$ python3 -q
>>> import numpy as np
>>> import numpy.linalg as la
>>> np.set_printoptions(precision=2, suppress=True, linewidth=160, floatmode="fixed")
>>> J = np.load("sample0.npy")
>>> J
array([[ -2.93, -15.36,   6.17,  -1.59,   7.09],
       [  0.74,   1.68,   0.36,  -3.07,  -0.26],
       [ -0.98, -10.13,   3.51,   0.86,   3.49],
       [  3.76,  14.28,  -2.47,  -3.70,  -7.48],
       [ -0.92,  -7.19,   2.38,  -3.08,   4.22],
       [ -4.06, -15.51,   5.98,   1.07,   8.67],
       [  0.58,   0.75,   0.75,   5.91,  -1.01],
       [  1.01,   0.71,   0.53,   2.35,  -3.01],
       [  0.09,   0.86,   1.44,  -4.02,  -0.58],
       [  0.26,   4.71,  -1.18,   1.69,  -2.10],
       [ -0.87,  -2.06,   1.71,   0.03,   1.91],
       [ -0.06,   2.25,   1.88,   2.05,   1.33],
       [ -4.06,  -7.12,   3.75,  -3.68,   6.77],
       [ -1.70,  -0.04,   1.85,   2.30,   5.30],
       [  0.12,  -3.34,  -0.14,   2.65,   0.64],
       [ -3.56,  -4.87,   2.08,   5.60,   4.47],
       [ -2.28,  -6.24,   2.80,  -1.36,   5.83],
       [  0.69,   2.98,  -1.66,  -2.55,  -0.92],
       [  4.39,  16.09,  -3.09, -10.18, -10.88],
       [ -2.83,   2.35,   2.54,  -7.29,   7.11],
       [  0.72,   6.67,  -4.85,   4.53,  -3.72],
       [  2.01,   8.81,  -4.55,   1.08,  -5.61],
       [  1.06,  13.02,  -2.81,  -3.92,  -0.50],
       [  0.79,  -6.06,   4.19,  -3.68,   3.36]])
>>> Ac = (J - J.mean(axis=0)) / J.std(axis=0)
>>> np.argwhere(np.abs(Ac) > 2)
array([[18,  0],
       [18,  3],
       [18,  4]])
>>> c = la.lstsq(np.delete(Ac, 4, axis=1), Ac[:, 4])[0]
>>> c
array([-0.69, -0.05,  0.29, -0.05])
>>> print(round(float(1 - np.var(Ac[:, 4] - np.delete(Ac, 4, axis=1) @ c)), 2))
0.93
>>> Ac = J - J.mean(axis=0)
>>> vecs = la.svd(Ac)[2][:1]
>>> A2 = Ac - Ac @ vecs.T @ vecs
>>> np.cov(Ac @ vecs.T, rowvar=False)
array(100.45)
>>> print((Ac @ vecs.T).std(axis=0))
[9.81]
>>> gram = np.cov(J, rowvar=False)
>>> np.polyfit(J[:, 0], J[:, 1], 1)
array([3.03, 0.90])
>>> la.eigvalsh(gram)[::-1]
array([100.45,  15.63,   5.89,   1.09,   0.41])
>>> J.std(axis=0)
array([2.16, 8.16, 2.95, 3.87, 4.84])
>>> np.median(J, axis=0)
array([ 0.10,  0.73,  1.57, -0.67,  0.99])
>>> blk = np.stack([J, -3 * J, J[::-1]])
>>> np.einsum("bij,cij->bc", blk, blk)
array([[ 2899.21, -8697.64,  -483.43],
       [-8697.64, 26092.93,  1450.29],
       [ -483.43,  1450.29,  2899.21]])
>>> la.norm(blk, axis=(1, 2))
array([ 53.84, 161.53,  53.84])
>>> la.matrix_rank(blk.reshape(3, -1))
np.int64(2)
>>> blk.shape
(3, 24, 5)
>>> A2 = np.c_[J[:, :1] @ np.array([[5]]), np.array([1, 3, 3, 3, 2, 2, 3, 1, 0, 1, 2, 2, 3, 1, 3, 2, 0, 2, 1, 3, 2, 2, 2, 0])]
>>> A2
array([[-14.65,   1.00],
       [  3.70,   3.00],
       [ -4.90,   3.00],
       [ 18.80,   3.00],
       [ -4.60,   2.00],
       [-20.30,   2.00],
       [  2.90,   3.00],
       [  5.05,   1.00],
       [  0.45,   0.00],
       [  1.30,   1.00],
       [ -4.35,   2.00],
       [ -0.30,   2.00],
       [-20.30,   3.00],
       [ -8.50,   1.00],
       [  0.60,   3.00],
       [-17.80,   2.00],
       [-11.40,   0.00],
       [  3.45,   2.00],
       [ 21.95,   1.00],
       [-14.15,   3.00],
       [  3.60,   2.00],
       [ 10.05,   2.00],
       [  5.30,   2.00],
       [  3.95,   0.00]])
>>> print(np.round(la.norm(A2 - J @ la.lstsq(J, A2)[0], axis=0), 2) + 0)
[0.00 9.04]
>>> K = np.load("mat.npy")
>>> K
array([[0, 0, 0, 0, 1, 0, 1, 0],
       [0, 0, 0, 0, 0, 0, 0, 0],
       [0, 0, 0, 1, 0, 0, 0, 1],
       [0, 0, 1, 0, 0, 0, 1, 0],
       [1, 0, 0, 0, 0, 0, 0, 0],
       [0, 0, 0, 0, 0, 0, 0, 0],
       [1, 0, 0, 1, 0, 0, 0, 0],
       [0, 0, 1, 0, 0, 0, 0, 0]])
>>> (K + K.T) / 2
array([[0.00, 0.00, 0.00, 0.00, 1.00, 0.00, 1.00, 0.00],
       [0.00, 0.00, 0.00, 0.00, 0.00, 0.00, 0.00, 0.00],
       [0.00, 0.00, 0.00, 1.00, 0.00, 0.00, 0.00, 1.00],
       [0.00, 0.00, 1.00, 0.00, 0.00, 0.00, 1.00, 0.00],
       [1.00, 0.00, 0.00, 0.00, 0.00, 0.00, 0.00, 0.00],
       [0.00, 0.00, 0.00, 0.00, 0.00, 0.00, 0.00, 0.00],
       [1.00, 0.00, 0.00, 1.00, 0.00, 0.00, 0.00, 0.00],
       [0.00, 0.00, 1.00, 0.00, 0.00, 0.00, 0.00, 0.00]])
>>> la.matrix_power(K, 4)
array([[5, 0, 0, 4, 0, 0, 0, 1],
       [0, 0, 0, 0, 0, 0, 0, 0],
       [0, 0, 5, 0, 1, 0, 4, 0],
       [4, 0, 0, 6, 0, 0, 0, 3],
       [0, 0, 1, 0, 2, 0, 3, 0],
       [0, 0, 0, 0, 0, 0, 0, 0],
       [0, 0, 4, 0, 3, 0, 6, 0],
       [1, 0, 0, 3, 0, 0, 0, 2]])
>>> np.allclose(K @ K.T, K.T @ K)
True
>>> np.allclose(K, K.T)
True
>>> round(np.abs(la.eigvals(K)).max(), 2)
np.float64(1.8)
>>> np.trace(K @ K @ K) // 6
np.int64(0)
>>> K @ K
array([[2, 0, 0, 1, 0, 0, 0, 0],
       [0, 0, 0, 0, 0, 0, 0, 0],
       [0, 0, 2, 0, 0, 0, 1, 0],
       [1, 0, 0, 2, 0, 0, 0, 1],
       [0, 0, 0, 0, 1, 0, 1, 0],
       [0, 0, 0, 0, 0, 0, 0, 0],
       [0, 0, 1, 0, 1, 0, 2, 0],
       [0, 0, 0, 1, 0, 0, 0, 1]])
>>> K.sum(axis=0)
array([2, 0, 2, 2, 1, 0, 2, 1])
>>> low = np.diag(K.sum(axis=1)) - K
>>> la.matrix_rank(low)
np.int64(5)
>>> low
array([[ 2,  0,  0,  0, -1,  0, -1,  0],
       [ 0,  0,  0,  0,  0,  0,  0,  0],
       [ 0,  0,  2, -1,  0,  0,  0, -1],
       [ 0,  0, -1,  2,  0,  0, -1,  0],
       [-1,  0,  0,  0,  1,  0,  0,  0],
       [ 0,  0,  0,  0,  0,  0,  0,  0],
       [-1,  0,  0, -1,  0,  0,  2,  0],
       [ 0,  0, -1,  0,  0,  0,  0,  1]])
>>> round(la.det(low[1:, 1:]))
0
>>> low @ np.ones(8)
array([0.00, 0.00, 0.00, 0.00, 0.00, 0.00, 0.00, 0.00])
